$ python -q
>>> import numpy as np
>>> import numpy.linalg as la
>>> np.set_printoptions(precision=2, suppress=True, linewidth=140, sign=" ")
>>> J = np.load("layer15.npy")
>>> J
array([[ 12,  -2,  -6,  13,  12],
       [ -2,   4,   3, -12,   4],
       [ -6,   3,  12,   8,  -1],
       [ 13, -12,   8,  12,  -6],
       [ 12,   4,  -1,  -6, -10]])
>>> A2 = J / np.sqrt((J ** 2).mean(axis=1, keepdims=True))
>>> la.matrix_rank(A2) == la.matrix_rank(J)
np.True_
>>> la.matrix_rank(J - J.mean(axis=1, keepdims=True))
np.int64(4)
>>> A2 = np.array([[-1, 2, -1, 0], [-2, 0, 2, 1], [-2, -1, 1, -1], [-2, -1, 2, -1]])
>>> A = A2 + A2.T
>>> A
array([[-2,  0, -3, -2],
       [ 0,  0,  1,  0],
       [-3,  1,  2,  1],
       [-2,  0,  1, -2]])
>>> rng = np.random.default_rng(623)
>>> A2 = A + rng.integers(-2, 3, (4, 3)) @ rng.integers(-2, 3, (3, 4))
>>> A2
array([[-8,  0,  3, -3],
       [-2, -5,  3, -2],
       [-1, -1, -2,  2],
       [-6,  4, -3,  4]])
>>> np.abs(A2 - A).sum(axis=1)
array([ 13,  11,   9,  18])
>>> la.matrix_rank(A2 - A, tol=1e-8)
np.int64(3)
>>> K = np.array([[1, -2, 4, -8],
...     [1, -1, 1, -1],
...     [1, 0, 0, 0],
...     [1, 1, 1, 1],
...     [1, 2, 4, 8]])
>>> hat = K @ la.solve(K.T @ K, K.T)
>>> la.matrix_rank(np.eye(5) - hat)
np.int64(1)
>>> hat @ K[:, 3]
array([-8., -1.,  0.,  1.,  8.])
>>> np.round((np.eye(5) - hat) @ K, 2) + 0
array([[ 0.,  0.,  0.,  0.],
       [ 0.,  0.,  0.,  0.],
       [ 0.,  0.,  0.,  0.],
       [ 0.,  0.,  0.,  0.],
       [ 0.,  0.,  0.,  0.]])
>>> A2 = K[0, 0] * K[1:] - np.outer(K[1:, 0], K[0])
>>> A2
array([[ 0,  1, -3,  7],
       [ 0,  2, -4,  8],
       [ 0,  3, -3,  9],
       [ 0,  4,  0, 16]])
>>> K[:, 0] / K[0, 0]
array([ 1.,  1.,  1.,  1.,  1.])
>>> la.matrix_rank(A2), la.matrix_rank(K)
(np.int64(3), np.int64(4))
>>> x0 = np.array([-2, -1, 1, 0])
>>> K @ x0
array([ 4,  0, -2, -2,  0])
>>> K @ np.eye(4)[1]
array([-2., -1.,  0.,  1.,  2.])
>>> (K @ x0).argmax()
np.int64(0)
>>> K @ (2 * x0)
array([ 8,  0, -4, -4,  0])
>>> la.norm(K @ x0) <= la.norm(K, 2) * la.norm(x0) + 1e-9
np.True_
>>> O = K.astype(float).copy()
>>> for j in range(4):
...     O[:, j] -= O[:, :j] @ (O[:, :j].T @ O[:, j])
...     O[:, j] /= la.norm(O[:, j])
... 
>>> O.round(2) + 0
array([[ 0.45, -0.63,  0.53, -0.32],
       [ 0.45, -0.32, -0.27,  0.63],
       [ 0.45,  0.  , -0.53,  0.  ],
       [ 0.45,  0.32, -0.27, -0.63],
       [ 0.45,  0.63,  0.53,  0.32]])
>>> np.round(O.T @ K, 2) + 0
array([[  2.24,   0.  ,   4.47,   0.  ],
       [  0.  ,   3.16,   0.  ,  10.75],
       [  0.  ,   0.  ,   3.74,   0.  ],
       [  0.  ,   0.  ,   0.  ,   3.79]])
>>> np.round(O.T @ O, 2) + 0
array([[ 1.,  0.,  0.,  0.],
       [ 0.,  1.,  0.,  0.],
       [ 0.,  0.,  1.,  0.],
       [ 0.,  0.,  0.,  1.]])
>>> f = np.array([7, 3, 4, 9]) + 0.5
>>> F = np.eye(4) - 2 * np.outer(f, f) / (f @ f)
>>> F
array([[ 0.37, -0.29, -0.38, -0.8 ],
       [-0.29,  0.86, -0.18, -0.37],
       [-0.38, -0.18,  0.77, -0.48],
       [-0.8 , -0.37, -0.48, -0.01]])
>>> f, v = K[4], K[0]
>>> f @ v
np.int64(-51)
>>> pr = (f @ v) / (f @ f) * f
>>> la.matrix_rank(np.outer(f, v))
np.int64(1)
>>> (v - pr) @ f
np.float64(0.0)
>>> round(float(la.norm(f + v) ** 2 + la.norm(f - v) ** 2), 2)
340.0
